% ipython --no-banner

In [1]: import numpy as np

In [2]: np.set_printoptions(precision=3, suppress=True, linewidth=200)

In [3]: arr = np.load("m.npy")

In [4]: arr
Out[4]: 
array([[3., 0., 2., 0., 2., 2., 2., 2., 0., 0., 0., 0., 2.],
       [0., 3., 0., 2., 0., 0., 0., 0., 2., 2., 2., 2., 0.],
       [2., 0., 3., 0., 2., 2., 2., 2., 0., 0., 0., 0., 2.],
       [0., 2., 0., 3., 0., 0., 0., 0., 2., 2., 2., 2., 0.],
       [2., 0., 2., 0., 3., 2., 2., 2., 0., 0., 0., 0., 2.],
       [2., 0., 2., 0., 2., 3., 2., 2., 0., 0., 0., 0., 2.],
       [2., 0., 2., 0., 2., 2., 3., 2., 0., 0., 0., 0., 2.],
       [2., 0., 2., 0., 2., 2., 2., 3., 0., 0., 0., 0., 2.],
       [0., 2., 0., 2., 0., 0., 0., 0., 3., 2., 2., 2., 0.],
       [0., 2., 0., 2., 0., 0., 0., 0., 2., 3., 2., 2., 0.],
       [0., 2., 0., 2., 0., 0., 0., 0., 2., 2., 3., 2., 0.],
       [0., 2., 0., 2., 0., 0., 0., 0., 2., 2., 2., 3., 0.],
       [2., 0., 2., 0., 2., 2., 2., 2., 0., 0., 0., 0., 3.]])

In [5]: # symmetric

In [6]: np.linalg.matrix_rank(arr, rtol=0.1)
Out[6]: np.int64(2)

In [7]: round(np.log10(np.linalg.cond(arr)))
Out[7]: 1

In [8]: np.linalg.cond(arr) > 100
Out[8]: np.False_

In [9]: J = np.load("sample12.npy")

In [10]: J
Out[10]: 
array([[0.094, 0.   , 0.062, 0.062, 0.156, 0.125, 0.031, 0.062, 0.062, 0.125, 0.062, 0.156],
       [0.   , 0.062, 0.062, 0.062, 0.312, 0.25 , 0.062, 0.   , 0.   , 0.062, 0.125, 0.   ],
       [0.095, 0.   , 0.238, 0.048, 0.   , 0.095, 0.143, 0.   , 0.143, 0.   , 0.095, 0.143],
       [0.   , 0.12 , 0.2  , 0.04 , 0.08 , 0.16 , 0.   , 0.08 , 0.04 , 0.16 , 0.   , 0.12 ],
       [0.156, 0.   , 0.156, 0.125, 0.094, 0.031, 0.125, 0.   , 0.156, 0.156, 0.   , 0.   ],
       [0.097, 0.097, 0.   , 0.097, 0.097, 0.129, 0.129, 0.032, 0.097, 0.065, 0.   , 0.161],
       [0.107, 0.   , 0.107, 0.036, 0.143, 0.071, 0.214, 0.   , 0.107, 0.107, 0.036, 0.071],
       [0.   , 0.143, 0.057, 0.029, 0.143, 0.143, 0.143, 0.029, 0.086, 0.057, 0.086, 0.086],
       [0.114, 0.057, 0.143, 0.086, 0.086, 0.086, 0.   , 0.   , 0.114, 0.114, 0.143, 0.057],
       [0.026, 0.077, 0.103, 0.103, 0.128, 0.051, 0.128, 0.128, 0.   , 0.077, 0.051, 0.128],
       [0.132, 0.079, 0.026, 0.132, 0.   , 0.105, 0.105, 0.   , 0.079, 0.079, 0.132, 0.132],
       [0.161, 0.097, 0.   , 0.   , 0.129, 0.097, 0.032, 0.161, 0.   , 0.032, 0.129, 0.161]])

In [11]: # row-stochastic, so 1 is an eigenvalue

In [12]: q, evecs = np.linalg.qr(J[:, :11])[0], np.linalg.qr(J[:, 11:])[0]

In [13]: sigma = np.linalg.svd(q.T @ evecs, compute_uv=False)

In [14]: round(np.linalg.norm(q @ q.T - evecs @ evecs.T, 2), 3)
Out[14]: np.float64(1.0)

In [15]: np.degrees(np.arccos(sigma.clip(0, 1)))
Out[15]: array([7.891])

In [16]: (sigma > 0.9).sum()
Out[16]: np.int64(1)

In [17]: vec = np.array([1, 5, 5, 4, 1, 2, 1, -4, 0, -2, 0, -2])

In [18]: h1 = np.maximum(J @ vec, 0)

In [19]: np.maximum(J @ vec, 0) - np.maximum(-J @ vec, 0)
Out[19]: array([ 0.281,  1.625,  1.524,  1.28 ,  1.406,  0.871,  0.929,  1.286,  1.371,  0.769,  1.079, -0.032])

In [20]: np.maximum(J @ (3 * vec), 0)
Out[20]: array([0.844, 4.875, 4.571, 3.84 , 4.219, 2.613, 2.786, 3.857, 4.114, 2.308, 3.237, 0.   ])

In [21]: vec = np.array([0, 1, 1, 1, 1, 2, 0, 2, 1, 0, 1, 2])

In [22]: y = J @ vec

In [23]: y
Out[23]: array([1.094, 1.125, 1.   , 1.2  , 0.594, 1.032, 0.714, 1.057, 0.914, 1.077, 0.921, 1.194])

In [24]: np.round(np.linalg.solve(J, 4 * y), 3) + 0
Out[24]: array([0., 4., 4., 4., 4., 8., 0., 8., 4., 0., 4., 8.])

In [25]: m1 = np.array([[1, -3, 9, -27],
    ...:     [1, -2, 4, -8],
    ...:     [1, -1, 1, -1],
    ...:     [1, 0, 0, 0],
    ...:     [1, 1, 1, 1],
    ...:     [1, 2, 4, 8],
    ...:     [1, 3, 9, 27],
    ...:     [1, 4, 16, 64],
    ...:     [1, 5, 25, 125]])

In [26]: cov = m1.T @ m1

In [27]: np.linalg.matrix_rank(cov)
Out[27]: np.int64(4)

In [28]: np.trace(cov), (m1 ** 2).sum()
Out[28]: (np.int64(22464), np.int64(22464))

In [29]: np.allclose(cov, cov.T)
Out[29]: True

In [30]: np.linalg.svd(m1, compute_uv=False) ** 2
Out[30]: array([22182.62 ,   265.079,    13.261,     3.041])

In [31]: np.linalg.eigvalsh(cov)[::-1]
Out[31]: array([22182.62 ,   265.079,    13.261,     3.041])

In [32]: cov
Out[32]: 
array([[    9,     9,    69,   189],
       [    9,    69,   189,  1077],
       [   69,   189,  1077,  4149],
       [  189,  1077,  4149, 21309]])
